In [1]: import numpy as np

In [2]: np.set_printoptions(precision=4, suppress=True, linewidth=100)

In [3]: def rd(a):
   ...:     return np.round(a, 4) + 0
   ...: 

In [4]: f = np.array([-3, 3, -3, 1])

In [5]: F = f[np.abs(np.subtract.outer(np.arange(4), np.arange(4)))]

In [6]: F
Out[6]: 
array([[-3,  3, -3,  1],
       [ 3, -3,  3, -3],
       [-3,  3, -3,  3],
       [ 1, -3,  3, -3]])

In [7]: rd(np.linalg.norm(F) ** 2 / np.linalg.norm(F, 2) ** 2)
Out[7]: np.float64(1.0421)

In [8]: rd(np.linalg.norm(F[1] - F[3]))
Out[8]: np.float64(2.0)

In [9]: np.linalg.norm(F, axis=1).argmax()
Out[9]: np.int64(1)

In [10]: rd(np.linalg.norm(F[1], 1)), rd(np.linalg.norm(F[1], np.inf))
Out[10]: (np.float64(12.0), np.float64(3.0))

In [11]: rd(np.linalg.norm(F, axis=1))
Out[11]: array([5.2915, 6.    , 6.    , 5.2915])

In [12]: rd(np.trace(np.linalg.pinv(F) @ F))
Out[12]: np.float64(3.0)

In [13]: np.allclose(F[:-1].T @ np.linalg.lstsq(F[:-1].T, F[-1])[0], F[-1])
Out[13]: False

In [14]: F.ravel(order="F")
Out[14]: array([-3,  3, -3,  1,  3, -3,  3, -3, -3,  3, -3,  3,  1, -3,  3, -3])

In [15]: blk = F.reshape(4, 2, -1)

In [16]: blk.transpose(1, 0, 2)
Out[16]: 
array([[[-3,  3],
        [ 3, -3],
        [-3,  3],
        [ 1, -3]],

       [[-3,  1],
        [ 3, -3],
        [-3,  3],
        [ 3, -3]]])

In [17]: blk.shape
Out[17]: (4, 2, 2)

In [18]: np.einsum("ihd,ihd->ih", blk, blk)
Out[18]: 
array([[18, 10],
       [18, 18],
       [18, 18],
       [10, 18]])

In [19]: blk[:, 0]
Out[19]: 
array([[-3,  3],
       [ 3, -3],
       [-3,  3],
       [ 1, -3]])

In [20]: rank = np.linalg.matrix_rank(F)

In [21]: rank
Out[21]: np.int64(3)

In [22]: null = np.linalg.svd(F)[2][rank:].T

In [23]: null.shape
Out[23]: (4, 1)

In [24]: [int(np.linalg.matrix_rank(F[:, :j + 1])) for j in range(4)]
Out[24]: [1, 2, 2, 3]

In [25]: rd(null @ null.T)
Out[25]: 
array([[0. , 0. , 0. , 0. ],
       [0. , 0.5, 0.5, 0. ],
       [0. , 0.5, 0.5, 0. ],
       [0. , 0. , 0. , 0. ]])

In [26]: rd(F @ null)
Out[26]: 
array([[0.],
       [0.],
       [0.],
       [0.]])
